% ipython --no-banner

In [1]: import numpy as np

In [2]: from numpy import linalg as LA

In [3]: np.set_printoptions(precision=2, suppress=True, linewidth=160, floatmode="fixed")

In [4]: def rd(a):
   ...:     return np.round(a, 2) + 0
   ...: 

In [5]: J = np.array([[3, 1, 0, -3], [-1, 2, 2, -1], [0, 1, 2, 0], [3, -2, -3, 2]])

In [6]: rd(LA.det(2 * J)), rd(LA.det(J))
Out[6]: (np.float64(352.0), np.float64(22.0))

In [7]: LA.rank(J)
AttributeError: module 'numpy.linalg' has no attribute 'rank'


In [8]: np.count_nonzero(J)
Out[8]: np.int64(13)

In [9]: J.sum(axis=0)
Out[9]: array([ 5,  2,  1, -2])

In [10]: np.diff(J, axis=0)
Out[10]: 
array([[-4,  1,  2,  2],
       [ 1, -1,  0,  1],
       [ 3, -3, -5,  2]])

In [11]: X = np.diag(np.array([-2, -1]))

In [12]: X
Out[12]: 
array([[-2,  0],
       [ 0, -1]])

In [13]: A2 = X[0, 0] * X[1:] - np.outer(X[1:, 0], X[0])

In [14]: A2
Out[14]: array([[0, 2]])

In [15]: np.flatnonzero(~A2.round(6).any(axis=1))
Out[15]: array([], dtype=int64)

In [16]: m1 = np.load("layer3.npy")

In [17]: m1
Out[17]: 
array([[-1,  0,  1],
       [ 2,  3,  4],
       [ 5,  6,  7]])

In [18]: LA.determinant(J)
AttributeError: module 'numpy.linalg' has no attribute 'determinant'


In [19]: assert J == J.T
ValueError: The truth value of an array with more than one element is ambiguous. Use a.any() or a.all()


In [20]: np.trace(J)
Out[20]: np.int64(9)

In [21]: J @ J
Out[21]: 
array([[ -1,  11,  11, -16],
       [ -8,   7,  11,  -1],
       [ -1,   4,   6,  -1],
       [ 17,  -8, -16,  -3]])

In [22]: J.inv()
AttributeError: 'numpy.ndarray' object has no attribute 'inv'


In [23]: F = np.load("out19.npy")

In [24]: F
Out[24]: 
array([[ 0.73,  0.51,  0.88],
       [-1.25, -0.77, -0.24],
       [ 0.20,  0.55,  0.25],
       [-1.54, -1.25, -0.91],
       [-0.57, -0.61, -0.46],
       [-4.09, -4.11, -4.49],
       [ 0.52,  0.49,  0.20],
       [ 4.66,  5.11,  4.62],
       [-2.81, -2.49, -3.06],
       [-0.77, -1.01, -1.51],
       [ 1.66,  1.64,  1.37],
       [-1.22, -0.97, -1.40]])

In [25]: rng = np.random.default_rng(5451)

In [26]: A2 = J + rng.integers(-2, 3, (4, 3)) @ rng.integers(-2, 3, (3, 4))

In [27]: A2
Out[27]: 
array([[ 2, -3,  0, -5],
       [-3,  2,  2, -1],
       [ 0,  1,  2,  0],
       [ 5,  6, -3,  6]])

In [28]: LA.matrix_rank(A2 - J, tol=1e-8)
Out[28]: np.int64(2)

In [29]: np.abs(A2 - J).sum(axis=1)
Out[29]: array([ 7,  2,  0, 14])

In [30]: x = np.array([1, 0, 1, 1])

In [31]: (A2 @ x).argmax()
Out[31]: np.int64(3)

In [32]: A2 @ x
Out[32]: array([-3, -2,  2,  8])

In [33]: A2 @ np.ones(4)
Out[33]: array([-6.00,  0.00,  3.00, 14.00])

In [34]: LA.norm(A2 @ x) <= LA.norm(A2, 2) * LA.norm(x) + 1e-9
Out[34]: np.True_

In [35]: A2 @ (2 * x)
Out[35]: array([-6, -4,  4, 16])

In [36]: A2 @ np.eye(4)[0]
Out[36]: array([ 2.00, -3.00,  0.00,  5.00])

In [37]: np.argsort(-LA.norm(F, axis=0).round(6), kind="stable")[:3]
Out[37]: array([2, 1, 0])

In [38]: rd(np.abs(LA.svd(F)[2][-1]))
Out[38]: array([0.64, 0.76, 0.13])

In [39]: rd(LA.norm(F, 2) / LA.norm(F))
Out[39]: np.float64(0.99)

In [40]: round(np.log10(LA.cond(F)))
Out[40]: 1

In [41]: [round(float(x), 2) for x in LA.svd(F, compute_uv=False)[:3]]
Out[41]: [13.06, 1.15, 0.66]

In [42]: M = np.load("arr.npy")

In [43]: M
Out[43]: 
array([[-2,  2,  0,  0],
       [ 0,  0,  0,  0],
       [-4,  4,  6, -6],
       [ 0,  0,  0,  0]])

In [44]: f = np.array([-5, -6])

In [45]: np.correlate(M[1], M[2], "full")
Out[45]: array([0, 0, 0, 0, 0, 0, 0])

In [46]: np.convolve(M[1], f)
Out[46]: array([0, 0, 0, 0, 0])

In [47]: np.polyval(f, M[1])
Out[47]: array([-6, -6, -6, -6])

In [48]: w1 = np.array([[1, 0, -1, 2], [-2, 2, -1, 1], [-1, 0, 0, 2], [-2, -1, 0, 0]])

In [49]: c = np.array([-5, -9, 8, 0])

In [50]: H = np.maximum(M @ w1 + c, 0)

In [51]: (H > 0).astype(int)
Out[51]: 
array([[0, 0, 1, 0],
       [0, 0, 1, 0],
       [0, 1, 1, 1],
       [0, 0, 1, 0]])

In [52]: H
Out[52]: 
array([[0, 0, 8, 0],
       [0, 0, 8, 0],
       [0, 5, 8, 8],
       [0, 0, 8, 0]])

In [53]: basis = np.array([[2, -3], [0, -1], [-1, 0], [-3, -3]])

In [54]: H @ basis
Out[54]: 
array([[ -8,   0],
       [ -8,   0],
       [-32, -29],
       [ -8,   0]])

In [55]: (H @ basis).round(6).argmax(axis=1)
Out[55]: array([1, 1, 1, 1])

In [56]: A = np.load("dump.npy")

In [57]: A
Out[57]: 
array([[ 1,  0, -1,  0],
       [ 4, -4,  0, -6],
       [ 0,  0,  0,  0],
       [-1, -3,  0, -2]])

In [58]: # looks like rank 3

In [59]: t = np.radians(36)

In [60]: R = np.eye(4)

In [61]: R[2, 2] = R[0, 0] = np.cos(t)

In [62]: R[2, 0], R[0, 2] = -np.sin(t), np.sin(t)

In [63]: rd(R)
Out[63]: 
array([[ 0.81,  0.00,  0.59,  0.00],
       [ 0.00,  1.00,  0.00,  0.00],
       [-0.59,  0.00,  0.81,  0.00],
       [ 0.00,  0.00,  0.00,  1.00]])

In [64]: A2 = A @ R.T

In [65]: np.allclose(LA.norm(A, axis=1), LA.norm(A2, axis=1))
Out[65]: True

In [66]: rd(LA.det(R)), rd(np.trace(R))
Out[66]: (np.float64(1.0), np.float64(3.62))

In [67]: rd(A2)
Out[67]: 
array([[ 0.22,  0.00, -1.40,  0.00],
       [ 3.24, -4.00, -2.35, -6.00],
       [ 0.00,  0.00,  0.00,  0.00],
       [-0.81, -3.00,  0.59, -2.00]])

In [68]: Q, V = LA.qr(J[:, :1])[0], LA.qr(J[:, 1:])[0]

In [69]: sv = LA.svd(Q.T @ V, compute_uv=False)

In [70]: rd(LA.norm(Q @ Q.T - V @ V.T, 2))
Out[70]: np.float64(1.0)

In [71]: data = np.loadtxt("a.csv", delimiter=",")

In [72]: data
Out[72]: 
array([[-7.81,  5.95, -3.96],
       [-2.46,  4.17, -2.57],
       [ 1.18,  1.64, -0.77],
       [ 1.21,  1.48, -0.66],
       [ 1.22,  1.36, -0.59],
       [ 1.17,  1.07, -0.42],
       [ 1.17,  1.05, -0.41],
       [ 1.08,  0.87, -0.31],
       [ 0.99,  0.74, -0.24],
       [ 0.95,  0.69, -0.22],
       [-0.12, -0.06,  0.00],
       [-0.50, -0.23, -0.13],
       [-0.50, -0.23, -0.14],
       [-0.51, -0.24, -0.16],
       [-0.51, -0.25, -0.23],
       [-0.51, -0.25, -0.24],
       [ 1.45,  0.07, -1.14],
       [ 2.33,  0.21, -1.40],
       [ 3.48,  0.39, -1.69],
       [ 4.69,  0.57, -1.97],
       [ 5.15,  0.63, -2.07],
       [13.22,  1.67, -3.56]])

In [73]: hat = data @ LA.solve(data.T @ data, data.T)

In [74]: rd(np.diag(hat))
Out[74]: array([0.75, 0.27, 0.11, 0.10, 0.09, 0.07, 0.07, 0.05, 0.04, 0.04, 0.00, 0.02, 0.02, 0.03, 0.04, 0.04, 0.10, 0.11, 0.12, 0.15, 0.16, 0.62])
